$ python -q
>>> import numpy as np
>>> from numpy import linalg as LA
>>> np.set_printoptions(suppress=True, linewidth=120)
>>> mat = np.loadtxt("dump.csv", delimiter=",")
>>> mat
array([[ 3.,  6., -3.,  0., -3., -9., -3.,  3.],
       [-2., -4.,  2.,  0.,  2.,  6.,  2., -2.],
       [ 1.,  2., -1.,  0., -1., -3., -1.,  1.],
       [ 3.,  6., -3.,  0., -3., -9., -3.,  3.],
       [-1., -2.,  1.,  0.,  1.,  3.,  1., -1.]])
>>> rng = np.random.default_rng(766789)
>>> M2 = mat + rng.integers(-2, 3, (5, 1)) @ rng.integers(-2, 3, (1, 8))
>>> M2
array([[  1.,  10.,  -7.,   4.,  -7., -11.,   1.,   7.],
       [ -4.,   0.,  -2.,   4.,  -2.,   4.,   6.,   2.],
       [  0.,   4.,  -3.,   2.,  -3.,  -4.,   1.,   3.],
       [  4.,   4.,  -1.,  -2.,  -1.,  -8.,  -5.,   1.],
       [ -2.,   0.,  -1.,   2.,  -1.,   2.,   3.,   1.]])
>>> M2 - mat
array([[-2.,  4., -4.,  4., -4., -2.,  4.,  4.],
       [-2.,  4., -4.,  4., -4., -2.,  4.,  4.],
       [-1.,  2., -2.,  2., -2., -1.,  2.,  2.],
       [ 1., -2.,  2., -2.,  2.,  1., -2., -2.],
       [-1.,  2., -2.,  2., -2., -1.,  2.,  2.]])
>>> LA.matrix_rank(M2 - mat, tol=1e-8)
np.int64(1)
>>> np.round(LA.svd(M2 - mat, compute_uv=False), 2) + 0
array([16.91,  0.  ,  0.  ,  0.  ,  0.  ])
>>> np.abs(np.diag(LA.qr(mat)[1])) > 1e-9
array([ True, False, False, False, False])
>>> np.allclose(mat[:-1].T @ LA.lstsq(mat[:-1].T, mat[-1])[0], mat[-1])
True
>>> np.unique(mat.round(6), axis=0).shape
(4, 8)
>>> np.round(mat @ LA.pinv(mat) @ mat, 2)
array([[ 3.,  6., -3.,  0., -3., -9., -3.,  3.],
       [-2., -4.,  2.,  0.,  2.,  6.,  2., -2.],
       [ 1.,  2., -1.,  0., -1., -3., -1.,  1.],
       [ 3.,  6., -3.,  0., -3., -9., -3.,  3.],
       [-1., -2.,  1.,  0.,  1.,  3.,  1., -1.]])
>>> sig = 5 * 0.9 ** np.arange(10)
>>> Q, _ = LA.qr(np.array([[0.9, -0.1, 0.9, -0.4, 0.6, -0.4, 1.0, -0.2, -0.2, 0.5],
...     [1.1, 0.9, -0.1, -1.3, -0.3, 0.5, -0.7, 0.4, 1.6, 0.1],
...     [2.4, 0.5, 1.6, -1.0, -0.4, 0.2, -0.5, -0.4, -0.9, 0.3],
...     [-0.7, 0.7, 1.6, 1.5, -0.9, 0.4, 0.6, -2.1, 0.7, -1.2],
...     [-0.6, 1.6, 2.2, 0.9, -0.4, 2.4, -0.6, -0.2, 0.3, -1.5],
...     [-1.2, 0.1, 0.7, -0.2, -0.9, -0.7, 1.0, 0.8, 0.9, 0.7],
...     [-2.3, -0.2, 0.4, -1.3, 1.6, 1.2, 0.2, -0.6, 1.6, 0.2],
...     [-0.3, 3.0, 0.0, -0.3, 1.1, -0.7, -1.4, 0.8, -1.1, 0.9],
...     [0.8, -1.0, -0.3, 0.3, -0.2, -0.7, 0.8, 0.3, 0.1, -0.3],
...     [1.2, 0.5, -0.2, -1.1, 0.6, 0.9, -0.3, -0.5, 0.8, -0.3]]))
>>> E = rng.normal(size=(46, 10)) * sig @ Q
>>> E.round(2) + 0
array([[ 0.69, -1.71, -0.25,  1.89, -1.4 ,  8.43,  2.43, -2.78,  1.11, -0.23],
       [ 2.98,  0.07,  1.14,  2.89, -3.18,  1.48,  1.49,  3.66,  2.54,  3.25],
       [-0.06, -2.4 , -4.51, -3.68, -2.94, -0.31, -6.47, -2.93, -4.45, -6.87],
       [ 2.76,  2.29,  2.24, -2.09, -3.06, -3.39, -0.44, -0.14,  3.15, -0.89],
       [-7.65,  2.05, -1.6 ,  4.83, -4.96, -7.93,  3.45, -2.06,  1.71,  0.81],
       [-2.1 ,  2.89, -1.74,  3.39, -3.14, -4.22, -3.21,  1.86,  1.42, -5.79],
       [-1.54, -1.13,  7.74,  6.47,  9.54,  2.86,  1.95,  0.58, -5.45, -3.08],
       [ 4.18,  0.97,  4.13, -0.18,  3.41, -3.31, -4.42, -1.63,  1.68,  2.59],
       [ 2.65,  3.67,  1.22, -0.1 ,  0.02,  0.95,  8.53, -4.05,  2.06,  6.94],
       [ 2.57, -0.46, -0.13, -0.86, -3.25, -6.99, -0.63,  0.87,  1.94, -0.31],
       [-5.28, -2.24, -4.48,  3.52, -4.21, -2.16, -4.94, -4.88, -5.35, -5.6 ],
       [-1.03,  1.22, -0.85, -1.41,  0.62, -5.14, -4.89,  0.27, -0.06,  0.68],
       [ 0.18,  7.05,  1.34, -2.32, -4.88, -3.45,  0.87, -5.3 , -1.9 ,  2.11],
       [-2.08, -2.29, -3.02,  0.79,  0.92, -2.01, -5.45,  0.05,  0.18,  0.27],
       [-0.37,  0.11, -3.31,  2.44, -1.72,  1.76, -3.58, -1.96, -2.95, -4.63],
       [-1.03,  0.34, -6.08, -0.43, -5.  , -5.2 , -6.25,  3.47,  0.68, -5.68],
       [-0.47, -5.2 ,  5.3 ,  3.57,  5.02, -0.57,  2.21, -6.14, -5.5 ,  1.93],
       [ 0.07,  3.57,  6.32, -3.21,  0.56, -1.31, -1.95,  2.22,  1.5 , -2.77],
       [ 3.99, -0.39, -0.57, -2.23, -6.04,  0.4 ,  0.26, -2.53, -1.37, -1.1 ],
       [ 5.67,  4.11, -1.16, -4.68,  1.72,  0.61,  1.65, -5.08,  0.85,  6.82],
       [-6.9 ,  0.45,  0.32,  1.04, -1.48, -3.8 , -0.16,  1.87,  0.97,  1.09],
       [-0.31, -2.66,  6.64,  0.01,  4.16,  4.03,  1.68, -4.54, -1.88,  1.35],
       [-6.73,  3.93, -4.87,  3.74, -2.08, -0.44,  8.61, -2.77,  2.89,  6.09],
       [ 7.04, -0.1 ,  0.51, -0.89, -0.61, -1.24,  1.08, -1.38, -0.32,  1.8 ],
       [ 1.21, -2.48, -3.6 , -6.47, -0.74,  2.35,  3.55,  5.65,  2.11,  5.08],
       [ 1.34, -1.64,  0.04, -6.05,  0.27,  4.13, -2.01,  1.32,  1.07, -0.37],
       [-1.32, -6.63, -2.6 ,  1.27,  3.8 , -2.42, -1.2 ,  0.77, -0.76, -1.2 ],
       [-7.88,  4.27,  1.55, -2.44, -0.05,  1.09,  1.42,  2.79, -4.72, -2.66],
       [-6.  ,  2.35, -3.94, -1.61,  2.85,  1.77,  2.1 ,  4.61,  0.53,  0.37],
       [-0.33,  0.95, -0.57, -0.03, -6.28,  0.71, -0.67,  6.54,  3.62,  5.49],
       [ 0.74,  1.95, -1.92, -2.8 , -2.44,  1.29, -5.35, -0.18,  2.5 , -2.67],
       [ 1.59, -1.58, -1.42,  1.24, -6.24, -0.55,  4.48,  6.39,  1.96,  1.1 ],
       [ 4.71, -0.58,  4.09, -3.76, -3.2 ,  0.4 ,  2.14, -1.92,  1.93,  0.2 ],
       [ 1.95,  3.19,  0.72, -4.49, -0.16,  1.82,  3.63, -6.36,  3.48,  5.8 ],
       [-2.33, -1.37,  1.21, -0.03, -3.67,  3.4 ,  0.  ,  2.4 ,  0.96,  0.38],
       [ 2.48, -2.69, -0.79, -2.72, -2.07,  3.31, -3.71,  3.42,  0.16, -0.9 ],
       [-0.69,  2.79,  1.58, -1.83, -2.86,  1.12, -1.07, -0.39, -0.84,  5.56],
       [ 1.84, -0.37, -6.4 , -2.2 , -0.45,  0.53,  2.48, -3.7 ,  6.19,  2.15],
       [-2.94,  1.35, -2.98,  2.43, -6.98, -3.8 , -1.2 , -0.75,  3.18, -4.15],
       [ 1.04,  1.36, -7.12,  3.06, -4.29, -1.92,  1.68, -7.68, -0.09,  1.88],
       [ 3.8 ,  1.66,  1.02, -2.58, -1.87, -2.88, -1.88,  2.39,  5.45,  1.21],
       [ 0.88, -0.61,  0.32,  5.37,  4.39,  1.93,  2.75, -2.99,  1.16, -0.5 ],
       [-6.82,  4.21, -2.96, -0.04, -0.81, -7.45,  1.28, -2.06, -0.66, -2.54],
       [-2.9 , -0.24, -3.28,  1.84, -2.34,  1.08, -2.27, -0.74, -0.63, -0.39],
       [ 0.02,  3.15, -0.47, -3.01, -5.21, -2.83, -7.13, -5.55, -6.  , -4.4 ],
       [-2.81, -0.33,  3.37,  0.02, -0.64, -3.77,  0.24,  1.48,  6.56, -2.45]])
>>> d = LA.norm(E[:, None] - E[None], axis=-1)
>>> np.flatnonzero(d[14] < d.mean() / 2)
array([14, 43])
>>> (d + 1e9 * np.eye(46)).round(6).argmin(axis=1)
array([34, 31, 14, 40, 42, 38, 16, 11, 33,  3, 14, 13, 36, 11, 43,  5, 21,  3, 32, 33, 43, 16,  4, 32, 25, 35, 13, 28,
       27,  1, 35,  1,  3, 19, 43, 25, 34, 33,  5, 37,  3,  0,  4, 14,  2,  3])
>>> d[14].round(6).argsort(kind="stable")[:4]
array([14, 43,  2, 10])
>>> d[:5, :5].round(2)
array([[ 0.  , 10.92, 16.83, 14.31, 19.43],
       [10.92,  0.  , 18.75,  9.51, 16.21],
       [16.83, 18.75,  0.  , 15.01, 20.41],
       [14.31,  9.51, 15.01,  0.  , 14.81],
       [19.43, 16.21, 20.41, 14.81,  0.  ]])
